% ipython --no-banner

In [1]: import numpy as np

In [2]: np.set_printoptions(precision=2, suppress=True, linewidth=140)

In [3]: data = np.load("w.npy")

In [4]: data
Out[4]: 
array([[ 0.83,  0.36, -0.12],
       [ 0.36,  0.15, -0.05],
       [-0.12, -0.05,  0.02]])

In [5]: # null space of dimension 2

In [6]: round(np.trace(np.linalg.pinv(data) @ data), 2)
Out[6]: np.float64(1.0)

In [7]: np.allclose(data[:-1].T @ np.linalg.lstsq(data[:-1].T, data[-1])[0], data[-1])
Out[7]: True

In [8]: np.abs(np.diag(np.linalg.qr(data)[1])) > 1e-9
Out[8]: array([ True, False, False])

In [9]: hat = np.triu(np.array([[1, 1, 1], [1, 1, 0], [1, 0, 1]]), 1) + np.eye(3)

In [10]: out = hat @ data @ np.linalg.inv(hat)

In [11]: out
Out[11]: 
array([[ 1.07, -0.61, -1.22],
       [ 0.36, -0.2 , -0.41],
       [-0.12,  0.07,  0.14]])

In [12]: np.round(np.linalg.det(out), 2)
Out[12]: np.float64(-0.0)

In [13]: np.linalg.matrix_rank(out)
Out[13]: np.int64(1)

In [14]: hat @ data - data @ hat
Out[14]: 
array([[ 0.24, -0.73, -0.86],
       [ 0.  , -0.36, -0.36],
       [ 0.  ,  0.12,  0.12]])

In [15]: np.round(np.poly(out), 2) + 0
Out[15]: array([ 1., -1.,  0.,  0.])

In [16]: np.trace(out), np.trace(data)
Out[16]: (np.float64(1.0), np.float64(1.0))

In [17]: [round(float(x), 2) for x in np.linalg.svd(data, compute_uv=False)[:3]]
Out[17]: [1.0, 0.0, 0.0]

In [18]: np.linalg.cond(data) > 100
Out[18]: np.True_

In [19]: rank = np.linalg.matrix_rank(data)

In [20]: rank
Out[20]: np.int64(1)

In [21]: N = np.linalg.svd(data)[2][rank:].T

In [22]: [int(np.linalg.matrix_rank(np.delete(data, i, axis=0))) for i in range(3)]
Out[22]: [1, 1, 1]

In [23]: [int(np.linalg.matrix_rank(data[:, :j + 1])) for j in range(3)]
Out[23]: [1, 1, 1]

In [24]: N @ N.T
Out[24]: 
array([[ 0.17, -0.36,  0.12],
       [-0.36,  0.85,  0.05],
       [ 0.12,  0.05,  0.98]])

In [25]: np.linalg.matrix_rank(data.T @ data), np.linalg.matrix_rank(data @ data.T)
Out[25]: (np.int64(1), np.int64(1))

In [26]: np.trace(data)
Out[26]: np.float64(1.0)

In [27]: np.round(np.linalg.det(data), 2)
Out[27]: np.float64(-0.0)

In [28]: (data + data.T) / 2
Out[28]: 
array([[ 0.83,  0.36, -0.12],
       [ 0.36,  0.15, -0.05],
       [-0.12, -0.05,  0.02]])

In [29]: data @ data
Out[29]: 
array([[ 0.83,  0.36, -0.12],
       [ 0.36,  0.15, -0.05],
       [-0.12, -0.05,  0.02]])

In [30]: np.round(np.sort(np.abs(np.linalg.eigvals(data))), 2) + 0
Out[30]: array([0., 0., 1.])

In [31]: (data - data.T) / 2
Out[31]: 
array([[0., 0., 0.],
       [0., 0., 0.],
       [0., 0., 0.]])

In [32]: rng = np.random.default_rng(297)

In [33]: M = np.eye(3, dtype=int)[rng.permutation(3)]

In [34]: M
Out[34]: 
array([[1, 0, 0],
       [0, 1, 0],
       [0, 0, 1]])

In [35]: # a projection of rank 3

In [36]: x = np.array([-4, 5, 1])

In [37]: target = M @ x

In [38]: target
Out[38]: array([-4,  5,  1])

In [39]: np.linalg.solve(M, -1 * target)
Out[39]: array([ 4., -5., -1.])

In [40]: np.linalg.solve(M, M[:, 1])
Out[40]: array([0., 1., 0.])

In [41]: x = np.array([-1, -5, -5])

In [42]: np.abs(np.linalg.eigvals(M))
Out[42]: array([1., 1., 1.])

In [43]: np.linalg.inv(M)
Out[43]: 
array([[1., 0., 0.],
       [0., 1., 0.],
       [0., 0., 1.]])

In [44]: np.sort(np.abs(np.degrees(np.angle(np.linalg.eigvals(M)))))
Out[44]: array([0., 0., 0.])

In [45]: np.round(np.linalg.norm(x), 2), np.round(np.linalg.norm(M @ x), 2)
Out[45]: (np.float64(7.14), np.float64(7.14))

In [46]: x = np.array([4, 9, -2])

In [47]: np.einsum("ij,j->i", M, x)
Out[47]: array([ 4,  9, -2])

In [48]: np.sign((M @ x).round(6))
Out[48]: array([ 1,  1, -1])

In [49]: M * x
Out[49]: 
array([[ 4,  0,  0],
       [ 0,  9,  0],
       [ 0,  0, -2]])

In [50]: M.T @ M
Out[50]: 
array([[1, 0, 0],
       [0, 1, 0],
       [0, 0, 1]])

In [51]: M[:, 1] @ M[:, 0]
Out[51]: np.int64(0)

In [52]: np.linalg.svd(M, compute_uv=False)
Out[52]: array([1., 1., 1.])

In [53]: np.linalg.pinv(M)
Out[53]: 
array([[1., 0., 0.],
       [0., 1., 0.],
       [0., 0., 1.]])

In [54]: np.linalg.norm(M, axis=0)
Out[54]: array([1., 1., 1.])

In [55]: W0 = np.loadtxt("sample19.csv", delimiter=",")

In [56]: W0
Out[56]: 
array([[-1.  ,  0.9 ,  0.9 ],
       [ 0.  , -1.3 , -0.7 ],
       [-0.99,  0.92,  0.95]])

In [57]: round(float(np.linalg.norm(data) ** 2 / np.linalg.norm(data, 2) ** 2), 2)
Out[57]: 1.0

In [58]: np.round(np.linalg.norm(data, 1), 2), round(float(np.linalg.norm(data, np.inf)), 2)
Out[58]: (np.float64(1.31), 1.31)

In [59]: np.round(data[1] @ data[2], 2)
Out[59]: np.float64(-0.05)

In [60]: np.linalg.norm(data, axis=1)
Out[60]: array([0.91, 0.39, 0.13])

In [61]: A = np.arange(16).reshape(4, 4) + 4

In [62]: A
Out[62]: 
array([[ 4,  5,  6,  7],
       [ 8,  9, 10, 11],
       [12, 13, 14, 15],
       [16, 17, 18, 19]])

In [63]: # rows and columns are dependent

In [64]: round(float(np.trace(np.linalg.pinv(A) @ A)), 2)
Out[64]: 2.0

In [65]: np.linalg.lstsq(A[:-1].T, A[-1])[2]
Out[65]: np.int32(2)

In [66]: np.abs(np.diag(np.linalg.qr(A)[1])) > 1e-9
Out[66]: array([ True,  True, False, False])

In [67]: A @ np.linalg.pinv(A) @ A
Out[67]: 
array([[ 4.,  5.,  6.,  7.],
       [ 8.,  9., 10., 11.],
       [12., 13., 14., 15.],
       [16., 17., 18., 19.]])

In [68]: np.round(np.linalg.eigvals(A), 2) + 0
Out[68]: array([47.68, -1.68,  0.  ,  0.  ])

In [69]: np.kron(np.eye(2, dtype=int), A)
Out[69]: 
array([[ 4,  5,  6,  7,  0,  0,  0,  0],
       [ 8,  9, 10, 11,  0,  0,  0,  0],
       [12, 13, 14, 15,  0,  0,  0,  0],
       [16, 17, 18, 19,  0,  0,  0,  0],
       [ 0,  0,  0,  0,  4,  5,  6,  7],
       [ 0,  0,  0,  0,  8,  9, 10, 11],
       [ 0,  0,  0,  0, 12, 13, 14, 15],
       [ 0,  0,  0,  0, 16, 17, 18, 19]])

In [70]: Uu, sv, Vh = np.linalg.svd(A)

In [71]: sv.round(2) + 0
Out[71]: array([49.53,  1.62,  0.  ,  0.  ])

In [72]: out = Uu[:, :2] @ np.diag(sv[:2]) @ Vh[:2]

In [73]: np.round(np.linalg.norm(A - out, 2), 2), np.round(sv[2], 2)
Out[73]: (np.float64(0.0), np.float64(0.0))

In [74]: round(float(np.linalg.norm(A - out) / np.linalg.norm(A)), 2)
Out[74]: 0.0

In [75]: round(float(np.linalg.norm(A, 2)), 2)
Out[75]: 49.53

In [76]: np.round(np.linalg.norm(A) ** 2 / np.linalg.norm(A, 2) ** 2, 2)
Out[76]: np.float64(1.0)

In [77]: A[0] @ A[2]
Out[77]: np.int64(302)

In [78]: Uu, sv, Vh = np.linalg.svd(A, full_matrices=False)

In [79]: Uu.shape, sv.shape, Vh.shape
Out[79]: ((4, 4), (4,), (4, 4))

In [80]: np.round(Uu.T @ Uu, 2) + 0
Out[80]: 
array([[1., 0., 0., 0.],
       [0., 1., 0., 0.],
       [0., 0., 1., 0.],
       [0., 0., 0., 1.]])

In [81]: np.abs(Uu[:, 0]).round(6).argmax()
Out[81]: np.int64(3)

In [82]: np.allclose(Uu * sv @ Vh, A)
Out[82]: True

In [83]: sv.round(2) + 0
Out[83]: array([49.53,  1.62,  0.  ,  0.  ])

In [84]: (sv > 1e-8).sum()
Out[84]: np.int64(2)
